$ python3 -q
>>> import numpy as np
>>> np.set_printoptions(suppress=True, linewidth=140)
>>> def rd(a):
...     return np.round(a, 1) + 0
... 
>>> M = np.load("mat.npy")
>>> M
array([[ -2,  -2,  -1,   1,  -1,  -2],
       [ -1,  -3,   1,  -1,   1,  -3],
       [  1,  -2,   3,  -1,   0,  -5],
       [  2,  -3,   1,   0,   2,  -4],
       [  3,  -1,   1,  -2,   2,  -2],
       [  1,  -3,   3,  -2,   2,  -4],
       [ -1,  -2,   4,   0,   2,  -4],
       [ -2,  -2,   6,   0,   1,  -2],
       [ -3,  -3,   4,   1,   0,   0],
       [ -3,  -3,   2,   1,   2,   1],
       [ -1,  -1,   1,   0,   4,   3],
       [ -1,   1,   0,   0,   5,   2],
       [  0,   0,   1,   1,   7,   3],
       [  0,   1,   0,   1,   7,   2],
       [  2,   3,  -2,  -1,   5,   4],
       [  4,   1,   0,  -1,   6,   5],
       [  4,   2,  -1,   0,   6,   4],
       [  5,   1,  -2,  -1,   8,   3],
       [  7,   3,  -2,  -2,  10,   1],
       [  7,   5,   0,  -2,  10,   0],
       [  6,   3,   0,  -3,   9,  -2],
       [  5,   4,   1,  -5,  10,  -4],
       [  3,   4,   1,  -7,   8,  -6],
       [  1,   6,   3,  -8,  10,  -4],
       [  2,   6,   2,  -9,   8,  -2],
       [  4,   8,   3, -10,   7,  -1],
       [  5,   8,   5, -10,   8,   0],
       [  6,   8,   6,  -9,   8,   0],
       [  4,   6,   6, -11,   8,  -1]])
>>> cov = np.cov(M, rowvar=False)
>>> rd(np.linalg.eigvalsh(cov)[::-1])
array([40.1, 14.9,  5.7,  2.4,  1.7,  0.6])
>>> rd(M.std(axis=0))
array([3. , 3.6, 2.3, 3.9, 3.4, 3. ])
>>> print(rd(np.corrcoef(M[:, 5], M[:, 0])[0, 1]))
0.1
>>> d = np.linalg.norm(M[:, None] - M[None], axis=-1)
>>> np.flatnonzero(d[9] < d.mean() / 2)
array([ 1,  8,  9, 10])
>>> print(np.linalg.matrix_rank(d ** 2))
8
>>> rd(d[:5, :5])
array([[0. , 3.9, 6.2, 5.9, 6.9],
       [3.9, 0. , 3.7, 3.5, 4.8],
       [6.2, 3.7, 0. , 3.5, 4.8],
       [5.9, 3.5, 3.5, 0. , 3.6],
       [6.9, 4.8, 4.8, 3.6, 0. ]])
>>> np.unravel_index(d.round(6).argmax(), d.shape)
(np.int64(0), np.int64(27))
>>> (d + 1e9 * np.eye(29)).round(6).argmin(axis=1)
array([ 1,  5,  5,  5,  3,  2,  5,  6,  9,  8, 11, 13, 13, 12, 16, 16, 15, 16, 19, 18, 19, 20, 21, 24, 23, 26, 27, 26, 26])
>>> def softmax(z):
...     e = np.exp(z - z.max(axis=-1, keepdims=True))
...     return e / e.sum(axis=-1, keepdims=True)
... 
>>> rd(softmax(M[23]))
array([0., 0., 0., 0., 1., 0.])
>>> att = M @ M.T / np.sqrt(6)
>>> rd(softmax(att)[23] @ M)
array([  4. ,   6.6,   5.4, -10.3,   8.2,  -1. ])
>>> softmax(att).round(6).argmax(axis=1)
array([ 0,  5,  2, 21, 28, 22,  6,  7,  7,  9, 12, 18, 18, 18, 18, 18, 18, 18, 19, 27, 27, 27, 23, 28, 26, 26, 26, 27, 28])
>>> P = M @ np.linalg.solve(M.T @ M, M.T)
>>> rd(np.diag(P))
array([0.1, 0.2, 0.2, 0.2, 0.1, 0.2, 0.2, 0.3, 0.2, 0.2, 0.2, 0.1, 0.2, 0.2, 0.1, 0.2, 0.1, 0.2, 0.2, 0.3, 0.2, 0.2, 0.3, 0.3, 0.2, 0.2,
       0.2, 0.3, 0.3])
>>> print(np.linalg.matrix_rank(np.eye(29) - P))
23
>>> m1 = np.load("case3.npy")
>>> m1
array([[-1,  3,  1, -2, -1, -3, -1, -3,  0,  1, -3,  3],
       [ 2,  2,  1,  0,  0, -3, -1, -2, -2,  3, -2, -2],
       [ 0,  1,  1,  3, -2,  6,  2, -3, -2, -3,  2,  0],
       [ 2, -1,  0, -1, -3,  9,  3, -2, -2, -3,  2,  2],
       [-3, -1, -3,  1, -2, -3, -1,  0,  1,  3, -2,  1],
       [ 2,  2,  1,  2,  0,  0,  0,  0, -3,  2, -3,  1]])
>>> w1 = np.array([[0, 3, 3],
...     [2, 2, 3],
...     [0, 1, 3],
...     [0, 1, 1],
...     [3, 1, 0],
...     [0, 1, 2],
...     [1, 3, 2],
...     [1, 0, 3],
...     [3, 0, 2],
...     [1, 3, 0],
...     [1, 2, 0],
...     [3, 3, 2]])
>>> beta = np.array([2, 3, 2])
>>> H = np.maximum(m1 @ w1 + beta, 0)
>>> rd((H > 0).mean(axis=0))
array([0.2, 0.8, 0.5])
>>> print(np.linalg.matrix_rank(H))
3
>>> H
array([[ 8,  4,  0],
       [ 0,  7,  0],
       [ 0, 14, 14],
       [ 0, 22, 22],
       [ 0,  0,  0],
       [ 0, 19, 15]])
>>> cent = np.array([[2, -4, 0], [-2, -3, 4], [-3, -1, 3]])
>>> (H @ cent).round(6).argmax(axis=1)
array([2, 2, 2, 2, 0, 2])
>>> H @ cent
array([[   8,  -44,   16],
       [ -14,  -21,   28],
       [ -70,  -56,   98],
       [-110,  -88,  154],
       [   0,    0,    0],
       [ -83,  -72,  121]])
>>> other = m1 / np.linalg.norm(m1, axis=1, keepdims=True)
>>> cov = other @ other.T
>>> print(rd(np.linalg.norm(other, axis=1)))
[1. 1. 1. 1. 1. 1.]
>>> print((cov - 2 * np.eye(6)).round(6).argmax(axis=1))
[1 5 3 2 0 1]
>>> r0, r1 = m1[1], m1[4]
>>> r0 @ r1
np.int64(8)
>>> p = (r0 @ r1) / (r0 @ r0) * r0
>>> np.outer(r0, r1)
array([[-6, -2, -6,  2, -4, -6, -2,  0,  2,  6, -4,  2],
       [-6, -2, -6,  2, -4, -6, -2,  0,  2,  6, -4,  2],
       [-3, -1, -3,  1, -2, -3, -1,  0,  1,  3, -2,  1],
       [ 0,  0,  0,  0,  0,  0,  0,  0,  0,  0,  0,  0],
       [ 0,  0,  0,  0,  0,  0,  0,  0,  0,  0,  0,  0],
       [ 9,  3,  9, -3,  6,  9,  3,  0, -3, -9,  6, -3],
       [ 3,  1,  3, -1,  2,  3,  1,  0, -1, -3,  2, -1],
       [ 6,  2,  6, -2,  4,  6,  2,  0, -2, -6,  4, -2],
       [ 6,  2,  6, -2,  4,  6,  2,  0, -2, -6,  4, -2],
       [-9, -3, -9,  3, -6, -9, -3,  0,  3,  9, -6,  3],
       [ 6,  2,  6, -2,  4,  6,  2,  0, -2, -6,  4, -2],
       [ 6,  2,  6, -2,  4,  6,  2,  0, -2, -6,  4, -2]])
>>> K = np.load("m.npy")
>>> K
array([[ 4., -2.,  0.,  0.,  2.,  0.,  0.,  1.,  1.],
       [ 0.,  3.,  3., -2.,  2., -2., -1.,  2.,  3.],
       [ 0.,  3.,  1., -1.,  0.,  1., -2.,  2., -2.],
       [ 0.,  3., -1.,  3.,  1.,  2.,  3.,  3.,  0.],
       [ 0.,  0., -1.,  2., -1.,  1., -1.,  1.,  2.],
       [ 0., -2., -1.,  2.,  2., -3., -1., -3.,  3.],
       [ 0.,  0.,  1.,  1.,  3., -2.,  3.,  3., -1.],
       [ 0.,  3., -3.,  3.,  0.,  2.,  0., -1., -3.],
       [ 0., -3.,  2.,  1., -2.,  0.,  3., -1., -2.]])
>>> cov = K.T @ K
>>> rd(np.linalg.eigvalsh(cov)[::-1])
array([85.7, 72.3, 51.3, 43.6, 20.5, 15.8,  4.1,  3.6,  0.1])
>>> print(np.diag(cov))
[16. 53. 27. 33. 27. 27. 34. 39. 41.]
>>> print(rd(np.linalg.svd(K, compute_uv=False) ** 2))
[85.7 72.3 51.3 43.6 20.5 15.8  4.1  3.6  0.1]
>>> np.allclose(cov, cov.T)
True
>>> (K @ K.T).shape
(9, 9)
>>> x0 = np.array([-1, -2, -1, 1, 5, 1, 4, -4, 1])
>>> target = K @ x0
>>> target
array([  7., -12., -25.,   5.,  -7.,  25.,  12.,   3.,   9.])
>>> rd(np.linalg.solve(K, K[:, 5]))
array([0., 0., 0., 0., 0., 1., 0., 0., 0.])
>>> other = np.array([[0, 3, -3],
...     [-3, 3, -3],
...     [2, 3, 3],
...     [0, -2, -2],
...     [-3, 1, 3],
...     [-3, -1, -1],
...     [-3, 1, -2],
...     [-1, -1, -1],
...     [1, -1, 0]])
>>> other.T @ K.T
array([[  0.,   1.,  -8., -32.,   2.,  16., -14., -23.,   9.],
       [  6.,  20.,  11.,  -1., -13.,  -9.,   7.,  -4.,  -1.],
       [ -1.,  12.,  -3., -26., -10.,  13.,   3., -25.,   2.]])
